$ python3 -q
>>> import numpy as np
>>> np.set_printoptions(precision=2, suppress=True, linewidth=200)
>>> K = np.load("mat.npy")
>>> K
array([[-0.82, -0.11, -0.17,  0.2 , -0.65,  0.85, -1.18,  0.67,  0.43, -0.29],
       [-0.3 , -0.35, -0.54, -0.44,  0.6 ,  0.14,  0.66,  1.49, -0.22,  0.49],
       [ 1.27,  0.21,  0.1 ,  0.22, -0.31, -0.51, -0.58,  0.96, -0.52, -0.62],
       [-0.75,  0.22,  0.81, -0.58, -0.01, -0.63,  0.47,  0.34,  0.37, -1.24],
       [ 0.07,  1.  ,  0.45,  0.27, -0.94, -0.18,  0.51,  0.46,  0.69,  0.93],
       [-0.75, -0.57, -0.13,  0.09, -0.61, -1.35, -0.41, -0.04, -0.63,  0.56],
       [ 0.67, -1.29, -0.03, -0.59, -0.56, -0.14,  0.13, -0.03,  1.09,  0.06],
       [ 0.  ,  0.61, -1.51, -0.62, -0.73, -0.1 ,  0.33, -0.28, -0.06, -0.5 ],
       [ 0.  , -0.43,  0.6 , -0.27, -1.  ,  0.84,  0.65, -0.06, -1.11, -0.09],
       [ 0.15,  0.48,  0.42, -1.58,  0.18,  0.07, -0.81, -0.12, -0.21,  0.57]])
>>> r0 = np.array([1, -3, 2, 0, -3, -1, -3, 3, -2, 1])
>>> A2 = K + np.outer(r0, np.eye(10)[6])
>>> np.round(np.linalg.det(A2) / np.linalg.det(K), 2), round(float(1 + np.linalg.solve(K, r0)[6]), 2)
(np.float64(-0.73), -0.73)
>>> A2 = K / np.sqrt((K ** 2).mean(axis=1, keepdims=True))
>>> np.linalg.matrix_rank(A2) == np.linalg.matrix_rank(K)
np.True_
>>> np.linalg.norm(A2, axis=1)
array([3.16, 3.16, 3.16, 3.16, 3.16, 3.16, 3.16, 3.16, 3.16, 3.16])
>>> np.round(K.T @ K, 2) + 0
array([[4., 0., 0., 0., 0., 0., 0., 0., 0., 0.],
       [0., 4., 0., 0., 0., 0., 0., 0., 0., 0.],
       [0., 0., 4., 0., 0., 0., 0., 0., 0., 0.],
       [0., 0., 0., 4., 0., 0., 0., 0., 0., 0.],
       [0., 0., 0., 0., 4., 0., 0., 0., 0., 0.],
       [0., 0., 0., 0., 0., 4., 0., 0., 0., 0.],
       [0., 0., 0., 0., 0., 0., 4., 0., 0., 0.],
       [0., 0., 0., 0., 0., 0., 0., 4., 0., 0.],
       [0., 0., 0., 0., 0., 0., 0., 0., 4., 0.],
       [0., 0., 0., 0., 0., 0., 0., 0., 0., 4.]])
>>> np.round(K @ K.T, 2) + 0
array([[4., 0., 0., 0., 0., 0., 0., 0., 0., 0.],
       [0., 4., 0., 0., 0., 0., 0., 0., 0., 0.],
       [0., 0., 4., 0., 0., 0., 0., 0., 0., 0.],
       [0., 0., 0., 4., 0., 0., 0., 0., 0., 0.],
       [0., 0., 0., 0., 4., 0., 0., 0., 0., 0.],
       [0., 0., 0., 0., 0., 4., 0., 0., 0., 0.],
       [0., 0., 0., 0., 0., 0., 4., 0., 0., 0.],
       [0., 0., 0., 0., 0., 0., 0., 4., 0., 0.],
       [0., 0., 0., 0., 0., 0., 0., 0., 4., 0.],
       [0., 0., 0., 0., 0., 0., 0., 0., 0., 4.]])
>>> np.round(np.linalg.pinv(K), 2) + 0
array([[-0.21, -0.07,  0.32, -0.19,  0.02, -0.19,  0.17,  0.  ,  0.  ,  0.04],
       [-0.03, -0.09,  0.05,  0.06,  0.25, -0.14, -0.32,  0.15, -0.11,  0.12],
       [-0.04, -0.13,  0.03,  0.2 ,  0.11, -0.03, -0.01, -0.38,  0.15,  0.1 ],
       [ 0.05, -0.11,  0.05, -0.15,  0.07,  0.02, -0.15, -0.16, -0.07, -0.39],
       [-0.16,  0.15, -0.08,  0.  , -0.23, -0.15, -0.14, -0.18, -0.25,  0.05],
       [ 0.21,  0.03, -0.13, -0.16, -0.04, -0.34, -0.03, -0.02,  0.21,  0.02],
       [-0.29,  0.16, -0.14,  0.12,  0.13, -0.1 ,  0.03,  0.08,  0.16, -0.2 ],
       [ 0.17,  0.37,  0.24,  0.08,  0.11, -0.01, -0.01, -0.07, -0.02, -0.03],
       [ 0.11, -0.06, -0.13,  0.09,  0.17, -0.16,  0.27, -0.01, -0.28, -0.05],
       [-0.07,  0.12, -0.16, -0.31,  0.23,  0.14,  0.02, -0.12, -0.02,  0.14]])
>>> np.linalg.svd(K, compute_uv=False)
array([2., 2., 2., 2., 2., 2., 2., 2., 2., 2.])
>>> def softmax(z):
...     e = np.exp(z - z.max(axis=-1, keepdims=True))
...     return e / e.sum(axis=-1, keepdims=True)
... 
>>> softmax(K).sum(axis=1)
array([1., 1., 1., 1., 1., 1., 1., 1., 1., 1.])
>>> S = K @ K.T / np.sqrt(10)
>>> softmax(S + np.triu(np.full(S.shape, -np.inf), 1))
array([[1.  , 0.  , 0.  , 0.  , 0.  , 0.  , 0.  , 0.  , 0.  , 0.  ],
       [0.22, 0.78, 0.  , 0.  , 0.  , 0.  , 0.  , 0.  , 0.  , 0.  ],
       [0.18, 0.18, 0.64, 0.  , 0.  , 0.  , 0.  , 0.  , 0.  , 0.  ],
       [0.15, 0.15, 0.15, 0.54, 0.  , 0.  , 0.  , 0.  , 0.  , 0.  ],
       [0.13, 0.13, 0.13, 0.13, 0.47, 0.  , 0.  , 0.  , 0.  , 0.  ],
       [0.12, 0.12, 0.12, 0.12, 0.12, 0.41, 0.  , 0.  , 0.  , 0.  ],
       [0.1 , 0.1 , 0.1 , 0.1 , 0.1 , 0.1 , 0.37, 0.  , 0.  , 0.  ],
       [0.09, 0.09, 0.09, 0.09, 0.09, 0.09, 0.09, 0.34, 0.  , 0.  ],
       [0.09, 0.09, 0.09, 0.09, 0.09, 0.09, 0.09, 0.09, 0.31, 0.  ],
       [0.08, 0.08, 0.08, 0.08, 0.08, 0.08, 0.08, 0.08, 0.08, 0.28]])
>>> F = np.load("arr.npy")
>>> F
array([[ 0.08,  0.63,  0.4 ],
       [-0.86,  1.36, -3.89],
       [-0.46, -1.12,  3.72],
       [-0.79, -0.87,  2.94],
       [-0.24,  0.34, -1.48],
       [-0.15, -1.2 ,  2.61],
       [ 1.37, -0.57,  4.93],
       [-0.52, -0.47,  5.11],
       [-1.35, -0.45,  8.33],
       [-0.24, -0.6 ,  3.63],
       [ 0.97,  1.16, -3.72],
       [ 2.46, -0.41,  1.27],
       [ 2.07,  0.39,  1.62],
       [ 0.69, -0.81, -1.17],
       [ 1.7 , -0.99,  1.52],
       [-1.46, -1.11, -2.23],
       [ 0.86,  0.55,  1.39],
       [-1.58, -0.77, -1.56],
       [-0.14, -0.53,  1.08],
       [-1.02, -0.41, -1.59]])
>>> A2 = F / np.sqrt((F ** 2).mean(axis=1, keepdims=True))
>>> np.linalg.norm(A2, axis=1)
array([1.73, 1.73, 1.73, 1.73, 1.73, 1.73, 1.73, 1.73, 1.73, 1.73, 1.73, 1.73, 1.73, 1.73, 1.73, 1.73, 1.73, 1.73, 1.73, 1.73])
>>> A2[0]
array([0.18, 1.45, 0.92])
>>> np.linalg.matrix_rank(A2) == np.linalg.matrix_rank(F)
np.True_
>>> print(np.round(softmax(10 * F[7]), 2) + 0)
[0. 0. 1.]
>>> np.round(softmax(F[7]), 2) + 0
array([0.  , 0.  , 0.99])
>>> S = F @ F.T / np.sqrt(3)
>>> softmax(S)[7] @ F
array([-1.35, -0.45,  8.33])
>>> O, evecs = np.linalg.qr(F[:, :1])[0], np.linalg.qr(F[:, 1:])[0]
>>> sv = np.linalg.svd(O.T @ evecs, compute_uv=False)
>>> (sv > 0.9).sum()
np.int64(0)
>>> round(np.linalg.norm(O @ O.T - evecs @ evecs.T, 2), 2)
np.float64(1.0)
>>> np.degrees(np.arccos(sv.clip(0, 1)))
array([77.15])
>>> r0 = np.array([1, -2, -1])
>>> r1 = np.array([3, 2, 2, -2, -2])
>>> X = np.outer(r0, r1)
>>> X
array([[ 3,  2,  2, -2, -2],
       [-6, -4, -4,  4,  4],
       [-3, -2, -2,  2,  2]])
>>> left, sv, vt = np.linalg.svd(X, full_matrices=False)
>>> round(np.sqrt((sv ** 2).sum()), 2), np.round(np.linalg.norm(X), 2)
(np.float64(12.25), np.float64(12.25))
>>> left.shape, sv.shape, vt.shape
((3, 3), (3,), (3, 5))
>>> np.round(sv / sv[0], 2) + 0
array([1., 0., 0.])
>>> np.allclose(left * sv @ vt, X)
True
>>> feats = np.array([[1.71, -0.22, -0.28, -0.4, 0.74],
...     [-0.22, 6.8, 1.07, -1.05, -1.53],
...     [-0.28, 1.07, 5.33, 0.58, -0.82],
...     [-0.4, -1.05, 0.58, 5.01, -0.63],
...     [0.74, -1.53, -0.82, -0.63, 2.15]])
>>> round(np.linalg.det(feats[::-1]), 2)
np.float64(385.14)
